$ python -q
>>> import numpy as np
>>> np.set_printoptions(precision=2, suppress=True, linewidth=120, sign=" ")
>>> M = np.arange(72).reshape(6, 12) + -3
>>> M
array([[-3, -2, -1,  0,  1,  2,  3,  4,  5,  6,  7,  8],
       [ 9, 10, 11, 12, 13, 14, 15, 16, 17, 18, 19, 20],
       [21, 22, 23, 24, 25, 26, 27, 28, 29, 30, 31, 32],
       [33, 34, 35, 36, 37, 38, 39, 40, 41, 42, 43, 44],
       [45, 46, 47, 48, 49, 50, 51, 52, 53, 54, 55, 56],
       [57, 58, 59, 60, 61, 62, 63, 64, 65, 66, 67, 68]])
>>> U, sigma, Vt = np.linalg.svd(M)
>>> evecs = Vt[:(sigma > 1e-8).sum()]
>>> rng = np.random.default_rng(555344)
>>> x0 = M[3] + -1 * M[2] + rng.integers(2) * np.eye(12)[9]
>>> x0
array([ 12.,  12.,  12.,  12.,  12.,  12.,  12.,  12.,  12.,  13.,  12.,  12.])
>>> np.allclose(evecs.T @ evecs @ x0, x0)
False
>>> np.diag(evecs.T @ evecs)
array([ 0.29,  0.22,  0.17,  0.13,  0.1 ,  0.09,  0.09,  0.1 ,  0.13,  0.17,  0.22,  0.29])
>>> np.round(np.linalg.norm(x0 - evecs.T @ evecs @ x0), 2)
np.float64(0.91)
>>> u = np.array([4, 1, 2])
>>> np.correlate(M[5], M[0], "full")
array([ 456,  863, 1220, 1526, 1780, 1981, 2128, 2220, 2256, 2235, 2156, 2018, 1496, 1035,  636,  300,   28, -179,
       -320, -394, -400, -337, -204])
>>> np.convolve(M[5], u)
array([ 228,  289,  408,  415,  422,  429,  436,  443,  450,  457,  464,  471,  202,  136])
>>> np.polyval(u, M[5])
array([ 13055,  13516,  13985,  14462,  14947,  15440,  15941,  16450,  16967,  17492,  18025,  18566])
>>> feats = np.loadtxt("block3.csv", delimiter=",")
>>> feats
array([[ -4.,   5.,   2.,   1.,   2.,  -3.,   3.,  -1.],
       [  1.,   3.,   3.,   2.,   2.,   1.,   4.,  -6.],
       [  5.,   3.,   4.,  -3.,   5.,  -4.,  -1.,  -9.],
       [  5.,   4.,  -1.,   0.,   5.,  -2.,   0.,  -5.],
       [  8.,   0.,   2.,   4.,   2.,  -6.,  -5.,  -7.],
       [ 12.,   0.,   4.,   1.,   4.,  -6.,  -1., -11.],
       [ 16.,   5.,  -1.,   0.,   8.,  -2.,  -6.,  -7.],
       [ 11.,   4.,  -1.,   2.,  12.,   0.,  -6.,  -6.],
       [ 16.,   1.,  -5.,   3.,   9.,  -1.,  -8.,  -6.],
       [ 16.,   0.,   0.,   3.,   4.,   3., -11.,  -5.],
       [ 14.,  -1.,  -2.,  -2.,   3.,   6., -10.,  -9.],
       [ 19.,   0.,  -5.,   3.,   0.,   9.,  -5., -14.],
       [ 23.,   3.,  -2.,   6.,  -2.,   5.,  -3., -17.],
       [ 24.,   4.,  -6.,   6.,   0.,   0.,  -2., -16.],
       [ 26.,   4.,  -8.,   8.,  -5.,   0.,  -4., -20.],
       [ 26.,   4.,  -9.,   9.,  -3.,   2.,   0., -21.],
       [ 29.,   1., -10.,   4.,  -7.,   7.,  -4., -19.],
       [ 33.,   1.,  -6.,   0.,  -7.,   6.,  -6., -24.],
       [ 28.,  -3.,  -5.,   3.,  -2.,   4.,  -3., -20.],
       [ 29.,  -6.,   0.,   1.,  -1.,   3.,  -3., -15.],
       [ 26.,  -4.,   3.,   4.,   2.,   6.,  -4., -17.],
       [ 28.,  -1.,   0.,   9.,  -2.,  10.,  -2., -17.],
       [ 25.,   3.,  -4.,   6.,  -5.,   5.,   1., -19.]])
>>> u, g = feats[22], feats[7]
>>> u @ u
np.float64(1098.0)
>>> u @ g
np.float64(351.0)
>>> p = (u @ g) / (u @ u) * u
>>> np.outer(u, g)
array([[ 275.,  100.,  -25.,   50.,  300.,    0., -150., -150.],
       [  33.,   12.,   -3.,    6.,   36.,    0.,  -18.,  -18.],
       [ -44.,  -16.,    4.,   -8.,  -48.,   -0.,   24.,   24.],
       [  66.,   24.,   -6.,   12.,   72.,    0.,  -36.,  -36.],
       [ -55.,  -20.,    5.,  -10.,  -60.,   -0.,   30.,   30.],
       [  55.,   20.,   -5.,   10.,   60.,    0.,  -30.,  -30.],
       [  11.,    4.,   -1.,    2.,   12.,    0.,   -6.,   -6.],
       [-209.,  -76.,   19.,  -38., -228.,   -0.,  114.,  114.]])
>>> p
array([ 7.99,  0.96, -1.28,  1.92, -1.6 ,  1.6 ,  0.32, -6.07])
>>> np.round(np.linalg.norm(u + g) ** 2 + np.linalg.norm(u - g) ** 2, 2)
np.float64(2912.0)
>>> round((g - p) @ u, 2)
np.float64(-0.0)
>>> Ac = (feats - feats.mean(axis=0)) / feats.std(axis=0)
>>> np.argwhere(np.abs(Ac) > 2)
array([[  0,   0],
       [  1,   6],
       [  7,   4],
       [  9,   6],
       [ 19,   1]])
>>> c = np.linalg.lstsq(np.delete(Ac, 0, axis=1), Ac[:, 0])[0]
>>> np.round(1 - np.var(Ac[:, 0] - np.delete(Ac, 0, axis=1) @ c), 2)
np.float64(0.94)
>>> B = np.c_[feats[:, :6] @ np.array([[0, 0, -8, -3, -1, 0],
...     [1, -2, 7, -6, -9, -8],
...     [8, 7, 4, 0, 1, -4],
...     [-3, 4, -7, 8, 1, 8],
...     [-3, -2, -1, -5, -2, -6],
...     [2, 5, -9, -2, -1, -8]]), np.array([-1, 0, -1, -1, 0, 0, -1, -2, -1, 1, 0, -1, -1, 0, 0, 2, 1, 2, -2, -2, 2, 0, 1])]
>>> B
array([[   6.,  -11.,   93.,  -14.,  -39.,  -28.,   -1.],
       [  17.,   24.,    0.,  -17.,  -28.,  -40.,    0.],
       [  21.,  -20.,   49.,  -74.,  -37.,  -62.,   -1.],
       [ -23.,  -35.,   -3.,  -60.,  -50.,  -42.,   -1.],
       [ -14.,   -4.,  -32.,   10.,    0.,   60.,    0.],
       [   5.,   -6.,  -37.,  -36.,   -9.,   16.,    0.],
       [ -31.,  -43.,  -87., -114.,  -76.,  -68.,   -1.],
       [ -46.,  -31.,  -90., -101.,  -70.,  -84.,   -2.],
       [ -77.,  -48., -162.,  -73.,  -44.,  -10.,   -1.],
       [ -15.,   19., -180.,  -50.,  -24.,  -24.,    1.],
       [  -8.,    4., -170.,  -79.,  -21.,  -66.,    0.],
       [ -31.,   22., -274.,  -51.,  -30.,  -28.,   -1.],
       [ -15.,   33., -256.,  -39.,  -47.,    4.,   -1.],
       [ -62.,  -26., -230.,  -48.,  -60.,   40.,    0.],
       [ -69.,  -22., -263.,  -13.,  -52.,   94.,    0.],
       [ -82.,  -19., -294.,  -19.,  -58.,   78.,    2.],
       [ -56.,   -7., -349.,  -40.,  -37.,   50.,    1.],
       [ -14.,    0., -328.,  -82.,  -40.,   10.,    2.],
       [ -38.,    7., -320.,  -40.,   -3.,   48.,   -2.],
       [   0.,   33., -307.,  -44.,   25.,   38.,   -2.],
       [  14.,   71., -308.,  -44.,    7.,   -8.,    2.],
       [  -2.,   92., -382.,  -16.,  -16.,   12.,    0.],
       [ -22.,   25., -277.,  -30.,  -45.,   30.,    1.]])
>>> np.round(np.linalg.lstsq(feats, B[:, 0])[0], 2) + 0
array([ 0.,  1.,  8., -3., -3.,  2.,  0.,  0.])
>>> np.linalg.matrix_rank(B)
np.int64(7)
>>> m1 = np.loadtxt("case10.csv", delimiter=",")
>>> m1
array([[ 171.,   90.,    2.,  -63.,  -59.,   44.,  -53.,  -79.,   85.,   17.],
       [  90.,  172.,  140.,  -29.,   27.,  -36.,   11.,  -46.,   59.,   -1.],
       [   2.,  140.,  199.,   -7.,   96.,  -76.,  107.,   -3.,  -45.,  -56.],
       [ -63.,  -29.,   -7.,  140.,   37.,   39.,  -75.,   54., -112.,   47.],
       [ -59.,   27.,   96.,   37.,  146.,  -21.,   13.,   62.,  -96.,  -63.],
       [  44.,  -36.,  -76.,   39.,  -21.,  212., -129.,  106.,   49.,  -49.],
       [ -53.,   11.,  107.,  -75.,   13., -129.,  291.,  -27.,  -84., -120.],
       [ -79.,  -46.,   -3.,   54.,   62.,  106.,  -27.,  135.,  -23.,  -81.],
       [  85.,   59.,  -45., -112.,  -96.,   49.,  -84.,  -23.,  265.,   27.],
       [  17.,   -1.,  -56.,   47.,  -63.,  -49., -120.,  -81.,   27.,  169.]])
>>> # symmetric, so the eigenvalues are real
>>> rank = np.linalg.matrix_rank(m1)
>>> rank
np.int64(7)
>>> ns = np.linalg.svd(m1)[2][rank:].T
>>> [int(np.linalg.matrix_rank(m1[:, :j + 1])) for j in range(10)]
[1, 2, 3, 4, 5, 6, 7, 7, 7, 7]
>>> np.allclose(m1 @ ns, 0)
True
>>> B = m1 / np.linalg.norm(m1, axis=1, keepdims=True)
>>> cov = B @ B.T
>>> cov[6]
array([-0.34,  0.19,  0.67, -0.38,  0.38, -0.71,  1.  , -0.15, -0.44, -0.64])
>>> np.argwhere(np.triu(np.abs(cov) > 0.95, 1))
array([], shape=(0, 2), dtype=int64)
>>> (np.abs(cov) > 0.9).astype(int)
array([[ 1,  0,  0,  0,  0,  0,  0,  0,  0,  0],
       [ 0,  1,  0,  0,  0,  0,  0,  0,  0,  0],
       [ 0,  0,  1,  0,  0,  0,  0,  0,  0,  0],
       [ 0,  0,  0,  1,  0,  0,  0,  0,  0,  0],
       [ 0,  0,  0,  0,  1,  0,  0,  0,  0,  0],
       [ 0,  0,  0,  0,  0,  1,  0,  0,  0,  0],
       [ 0,  0,  0,  0,  0,  0,  1,  0,  0,  0],
       [ 0,  0,  0,  0,  0,  0,  0,  1,  0,  0],
       [ 0,  0,  0,  0,  0,  0,  0,  0,  1,  0],
       [ 0,  0,  0,  0,  0,  0,  0,  0,  0,  1]])
>>> A = np.loadtxt("run17.csv", delimiter=",")
>>> A
array([[  9.73,  22.32,  29.16,  19.1 ],
       [ -4.25, -19.43,  24.18, -15.93],
       [ 10.5 ,  22.52,  30.13,  19.28],
       [ -3.43, -21.24,  25.02, -15.57],
       [ -4.46, -20.87,  23.28, -15.21],
       [ -3.85, -18.6 ,  22.69, -15.27],
       [ -2.26, -19.57,  23.87, -16.28],
       [  9.42,  22.76,  30.19,  21.2 ],
       [  8.32,  22.12,  31.79,  18.52],
       [ -3.22, -19.63,  24.92, -15.74],
       [ -5.24, -20.5 ,  24.53, -17.16],
       [ -1.98, -19.79,  23.81, -15.13],
       [  8.56,  22.17,  30.65,  20.88],
       [ 10.95,  20.79,  28.18,  20.13],
       [ -4.39, -19.84,  23.51, -14.94],
       [  9.33,  20.79,  27.79,  19.87],
       [  9.46,  22.67,  30.71,  20.34],
       [ -3.3 , -20.07,  22.5 , -15.16],
       [ -3.08, -19.48,  24.16, -14.54],
       [ -3.06, -19.51,  22.74, -16.54]])
>>> U, sigma, Vt = np.linalg.svd(A)
>>> np.argmax(sigma[:-1] / (sigma[1:] + 1e-6)) + 1
np.int64(2)
>>> B = U[:, :2] @ np.diag(sigma[:2]) @ Vt[:2]
>>> round(float(np.linalg.norm(A - B, 2)), 2), np.round(sigma[2], 2)
(3.96, np.float64(3.96))
>>> np.round(np.abs(A - B).max(), 2)
np.float64(1.66)
>>> np.linalg.matrix_rank(B)
np.int64(2)
>>> np.round(np.linalg.norm(A[1] - A[8]), 2)
np.float64(55.94)
>>> np.linalg.norm(A, axis=1).argmax()
np.int64(7)
>>> np.round(np.linalg.norm(A, 1), 2), np.round(np.linalg.norm(A, np.inf), 2)
(np.float64(523.81), np.float64(83.57))
>>> np.round(np.linalg.norm(A, 2), 2)
np.float64(124.49)
>>> Ac = A - A.mean(axis=0)
>>> U, sigma, Vt = np.linalg.svd(Ac, full_matrices=False)
>>> np.abs(U[:, 0]).argmax()
np.int64(7)
>>> np.abs(Vt[-1])
array([ 0.28,  0.64,  0.41,  0.58])
>>> x0 = np.array([8, 8, 9, 4])
>>> h = np.maximum(A @ x0, 0)
>>> A * (h > 1e-9)[:, None]
array([[ 9.73, 22.32, 29.16, 19.1 ],
       [-0.  , -0.  ,  0.  , -0.  ],
       [10.5 , 22.52, 30.13, 19.28],
       [-0.  , -0.  ,  0.  , -0.  ],
       [-0.  , -0.  ,  0.  , -0.  ],
       [-0.  , -0.  ,  0.  , -0.  ],
       [-0.  , -0.  ,  0.  , -0.  ],
       [ 9.42, 22.76, 30.19, 21.2 ],
       [ 8.32, 22.12, 31.79, 18.52],
       [-0.  , -0.  ,  0.  , -0.  ],
       [-0.  , -0.  ,  0.  , -0.  ],
       [-0.  , -0.  ,  0.  , -0.  ],
       [ 8.56, 22.17, 30.65, 20.88],
       [10.95, 20.79, 28.18, 20.13],
       [-0.  , -0.  ,  0.  , -0.  ],
       [ 9.33, 20.79, 27.79, 19.87],
       [ 9.46, 22.67, 30.71, 20.34],
       [-0.  , -0.  ,  0.  , -0.  ],
       [-0.  , -0.  ,  0.  , -0.  ],
       [-0.  , -0.  ,  0.  , -0.  ]])
>>> np.tanh(A @ x0)
array([ 1., -1.,  1., -1., -1., -1., -1.,  1.,  1., -1., -1., -1.,  1.,  1., -1.,  1.,  1., -1., -1., -1.])
>>> np.maximum(A @ (3 * x0), 0)
array([ 1785.72,     0.  ,  1837.35,     0.  ,     0.  ,     0.  ,     0.  ,  1841.85,  1811.13,     0.  ,     0.  ,
           0.  ,  1815.63,  1764.18,     0.  ,  1711.65,  1844.37,     0.  ,     0.  ,     0.  ])
>>> np.flatnonzero(h > 1e-9)
array([  0,   2,   7,   8,  12,  13,  15,  16])
